$ ipython --no-banner

In [1]: import numpy as np

In [2]: from numpy import linalg as LA

In [3]: np.set_printoptions(precision=3, suppress=True, linewidth=100)

In [4]: X = np.loadtxt("x.csv", delimiter=",")

In [5]: print(X)
[[  0.857  -1.127  -0.188]
 [  7.381  -6.5    -2.587]
 [  1.498  -1.179  -0.205]
 [  4.17   -4.466  -1.898]
 [ -1.006   1.212   0.317]
 [  8.899  -7.67   -3.314]
 [ 19.152 -17.077  -6.992]
 [  2.81   -2.668  -1.378]
 [ -1.73    1.695   0.44 ]
 [  5.743  -5.104  -2.133]
 [  3.636  -3.169  -1.056]
 [  1.396  -0.809  -0.983]
 [  8.214  -7.159  -3.381]
 [-13.722  12.607   5.78 ]
 [  4.444  -3.638  -1.054]
 [  1.207  -0.814  -0.56 ]
 [  8.512  -7.194  -2.758]
 [ -9.264   8.035   3.773]
 [  4.881  -3.68   -1.363]
 [  0.385   0.081  -0.54 ]
 [  8.544  -7.469  -3.219]
 [ -8.099   7.108   2.714]
 [ -4.223   3.082   1.081]
 [ -3.042   2.687   1.418]
 [ -3.902   3.908   1.729]]

In [6]: Z = X[[20, 4]].astype(float)

In [7]: for _ in range(3):
   ...:     lab = LA.norm(X[:, None] - Z, axis=-1).argmin(axis=1)
   ...:     Z = np.array([X[lab == j].mean(axis=0) for j in range(2)])
   ...: 

In [8]: print(lab)
[1 0 1 0 1 0 0 0 1 0 0 1 0 1 0 1 0 1 0 1 0 1 1 1 1]

In [9]: print(np.bincount(lab))
[12 13]

In [10]: print(Z)
[[ 7.199 -6.316 -2.594]
 [-3.05   2.807  1.137]]

In [11]: print(Z[1] - Z[0])
[-10.248   9.123   3.731]

In [12]: print(round(LA.norm(Z, 2) / LA.norm(Z), 3))
1.0

In [13]: print(np.argsort(-LA.norm(Z, axis=0).round(6), kind="stable")[:3])
[0 1 2]

In [14]: print(LA.cond(Z) > 100)
True

In [15]: feats = np.loadtxt("block8.csv", delimiter=",")

In [16]: print(feats)
[[ 0.4   -0.8    1.754]
 [ 1.     0.9    4.133]
 [ 0.1   -0.6    0.367]
 [-2.1   -1.9   -8.383]
 [ 1.     1.4    3.978]
 [-0.5   -0.3   -2.107]
 [ 1.2    1.2    4.588]
 [ 1.3    0.4    5.148]
 [ 1.5   -0.6    6.011]
 [ 0.6   -0.5    2.173]
 [ 2.3   -1.5    9.374]
 [ 0.6    1.8    2.296]
 [ 0.1    0.1    0.583]
 [-0.6    1.3   -2.424]
 [ 1.    -1.     3.936]
 [ 0.4   -1.5    1.514]
 [-0.7    0.6   -2.807]]

In [17]: Xs = (feats - feats.mean(axis=0)) / feats.std(axis=0)

In [18]: print(np.argwhere(np.abs(Xs) > 2))
[[3 0]
 [3 2]]

In [19]: print(Xs.std(axis=0))
[1. 1. 1.]

In [20]: b = LA.lstsq(np.delete(Xs, 0, axis=1), Xs[:, 0])[0]

In [21]: print(round(float(1 - np.var(Xs[:, 0] - np.delete(Xs, 0, axis=1) @ b)), 3))
0.999
